$ python -q
>>> import numpy as np
>>> from numpy import linalg as LA
>>> np.set_printoptions(precision=2, suppress=True, linewidth=140)
>>> F = np.array([[0, 1, -8], [0, 0, 3], [0, 0, 0]])
>>> F
array([[ 0,  1, -8],
       [ 0,  0,  3],
       [ 0,  0,  0]])
>>> # rows and columns are dependent
>>> hat = np.triu(np.array([[-2, 1, -5], [-5, -2, 5], [2, -4, -2]]), 1) + np.eye(3)
>>> Y = hat @ F @ LA.inv(hat)
>>> hat @ F - F @ hat
array([[ 0.,  0., -2.],
       [ 0.,  0.,  0.],
       [ 0.,  0.,  0.]])
>>> LA.matrix_rank(Y)
np.int64(2)
>>> W0 = np.array([[-0.4, -0.8, 0.0], [-0.8, -1.6, 0.0], [0.0, 0.0, -2.0]])
>>> W0
array([[-0.4, -0.8,  0. ],
       [-0.8, -1.6,  0. ],
       [ 0. ,  0. , -2. ]])
>>> # 2 groups of indices that never mix
>>> np.argsort(-LA.norm(W0, axis=0).round(6), kind="stable")[:3]
array([2, 1, 0])
>>> round(LA.det(2 * W0), 2), round(float(LA.det(W0)), 2)
(np.float64(0.0), 0.0)
>>> round(LA.det(W0.T), 2)
np.float64(0.0)
>>> LA.eigvals(W0)
array([ 0., -2., -2.])
>>> np.einsum("ii->", W0)
np.float64(-4.0)
>>> m1 = np.load("mat.npy")
>>> m1
array([[  5.64, -15.07,  -2.45],
       [  5.49, -13.8 ,  -2.08],
       [  4.44,  -8.25,  -0.71],
       [  4.41,  -8.14,  -0.68],
       [  3.55,  -5.37,  -0.18],
       [  2.01,  -2.1 ,   0.14],
       [  0.11,  -0.02,   0.01],
       [ -0.04,  -0.01,   0.  ],
       [  0.08,  -0.35,   0.18],
       [  2.61,  -1.85,   1.76],
       [  3.03,  -2.01,   2.02],
       [ 14.35,  -3.92,   9.48]])
>>> Uu, sigma, vt = LA.svd(m1)
>>> np.argmax(sigma[:-1] / (sigma[1:] + 1e-6)) + 1
np.int64(2)
>>> Y = Uu[:, :2] @ np.diag(sigma[:2]) @ vt[:2]
>>> round(np.abs(m1 - Y).max(), 2)
np.float64(0.3)
>>> round(LA.norm(m1 - Y, 2), 2), round(sigma[2], 2)
(np.float64(0.87), np.float64(0.87))
>>> dist = LA.norm(m1[:, None] - m1[None], axis=-1)
>>> LA.norm(m1 - m1.mean(axis=0), axis=1)
array([10.62,  9.29,  3.5 ,  3.39,  0.89,  3.51,  6.29,  6.39,  6.03,  3.62,  3.46, 13.82])
>>> LA.norm(m1, axis=1)
array([16.28, 15.  ,  9.4 ,  9.28,  6.44,  2.91,  0.11,  0.04,  0.4 ,  3.65,  4.16, 17.64])
>>> dist[6]
array([16.22, 14.94,  9.33,  9.21,  6.36,  2.82,  0.  ,  0.15,  0.37,  3.56,  4.07, 17.54])
>>> dist[6].round(6).argsort(kind="stable")[:4]
array([6, 7, 8, 5])
>>> Ac = (m1 - m1.mean(axis=0)) / m1.std(axis=0)
>>> np.argwhere(np.abs(Ac) > 2)
array([[ 0,  1],
       [11,  0],
       [11,  2]])
>>> Ac.std(axis=0)
array([1., 1., 1.])
>>> coef = LA.lstsq(np.delete(Ac, 2, axis=1), Ac[:, 2])[0]
>>> coef
array([1.  , 0.82])
>>> np.abs(coef).argmax()
np.int64(0)
>>> x0 = np.array([1, 2, -1])
>>> rhs = m1 @ x0
>>> LA.lstsq(m1, rhs)[0]
array([ 1.,  2., -1.])
>>> np.round(LA.pinv(m1) @ m1, 2) + 0
array([[1., 0., 0.],
       [0., 1., 0.],
       [0., 0., 1.]])
>>> rng = np.random.default_rng(194)
>>> rhs = rhs + 0.3 * rng.normal(size=12)
>>> rhs
array([-22.29, -19.77, -11.4 , -10.94,  -6.68,  -1.89,  -0.24,   0.06,  -0.44,  -3.13,  -2.67,  -2.74])
>>> coef, *_ = LA.lstsq(m1, rhs)
>>> coef
array([ 1.18,  2.1 , -1.2 ])
>>> round(LA.norm(rhs - m1 @ coef), 2)
np.float64(0.89)
>>> [round(float(LA.norm(LA.solve(m1.T @ m1 + lam * np.eye(3), m1.T @ rhs))), 2) for lam in (0, 1, 10, 100)]
[2.69, 1.7, 1.37, 1.15]
>>> coef.round()
array([ 1.,  2., -1.])
